$ ipython --no-banner

In [1]: import numpy as np

In [2]: from numpy import linalg as LA

In [3]: np.set_printoptions(precision=1, suppress=True, linewidth=120)

In [4]: W2 = np.array([[7, -1, -4, 3], [-9, -5, -6, -6], [-1, -3, 1, -8]])

In [5]: data = np.repeat(W2, 23 // 3, axis=0)

In [6]: rng = np.random.default_rng(372)

In [7]: data = data + 0.1 * rng.normal(size=data.shape)

In [8]: data
Out[8]: 
array([[ 7. , -1. , -4. ,  3.1],
       [ 7.1, -0.9, -4. ,  3. ],
       [ 7. , -0.9, -4. ,  3. ],
       [ 7.1, -1. , -4.1,  3. ],
       [ 6.9, -1. , -4.1,  3.1],
       [ 7. , -0.8, -4.1,  2.9],
       [ 7. , -1. , -4.3,  3.2],
       [-9.2, -5. , -6.1, -5.7],
       [-9.1, -4.9, -5.9, -6.1],
       [-8.9, -5.2, -6. , -5.9],
       [-9.1, -5. , -5.9, -6. ],
       [-9.1, -5.1, -6.1, -5.9],
       [-9. , -4.9, -6. , -5.9],
       [-9.1, -4.8, -6. , -5.9],
       [-1.2, -2.9,  1. , -8.2],
       [-1. , -3. ,  1. , -7.9],
       [-1.1, -2.9,  1. , -8. ],
       [-1.1, -3. ,  1.1, -7.7],
       [-1. , -3.1,  1. , -7.9],
       [-0.9, -3. ,  1.1, -8. ],
       [-1. , -2.9,  1.1, -7.8]])

In [9]: blk = np.stack([data, 3 * data, data[::-1]])

In [10]: (blk @ data.T).shape
Out[10]: (3, 21, 21)

In [11]: d = LA.norm(data[:, None] - data[None], axis=-1)

In [12]: LA.matrix_rank(d ** 2)
Out[12]: np.int64(6)

In [13]: d[0].round(6).argsort(kind="stable")[:4]
Out[13]: array([0, 2, 1, 3])

In [14]: np.flatnonzero(d[0] < d.mean() / 2)
Out[14]: array([0, 1, 2, 3, 4, 5, 6])

In [15]: W2 = data[[7, 4]].astype(float)

In [16]: for _ in range(3):
    ...:     labels = LA.norm(data[:, None] - W2, axis=-1).argmin(axis=1)
    ...:     W2 = np.array([data[labels == j].mean(axis=0) for j in range(2)])
    ...: 

In [17]: labels
Out[17]: array([1, 1, 1, 1, 1, 1, 1, 0, 0, 0, 0, 0, 0, 0, 0, 0, 0, 0, 0, 0, 0])

In [18]: np.abs(W2[1] - W2[0]).argmax()
Out[18]: np.int64(0)

In [19]: W2[1] - W2[0]
Out[19]: array([12.1,  3. , -1.6, 10. ])

In [20]: np.bincount(labels)
Out[20]: array([14,  7])

In [21]: W2
Out[21]: 
array([[-5. , -4. , -2.5, -6.9],
       [ 7. , -0.9, -4.1,  3.1]])
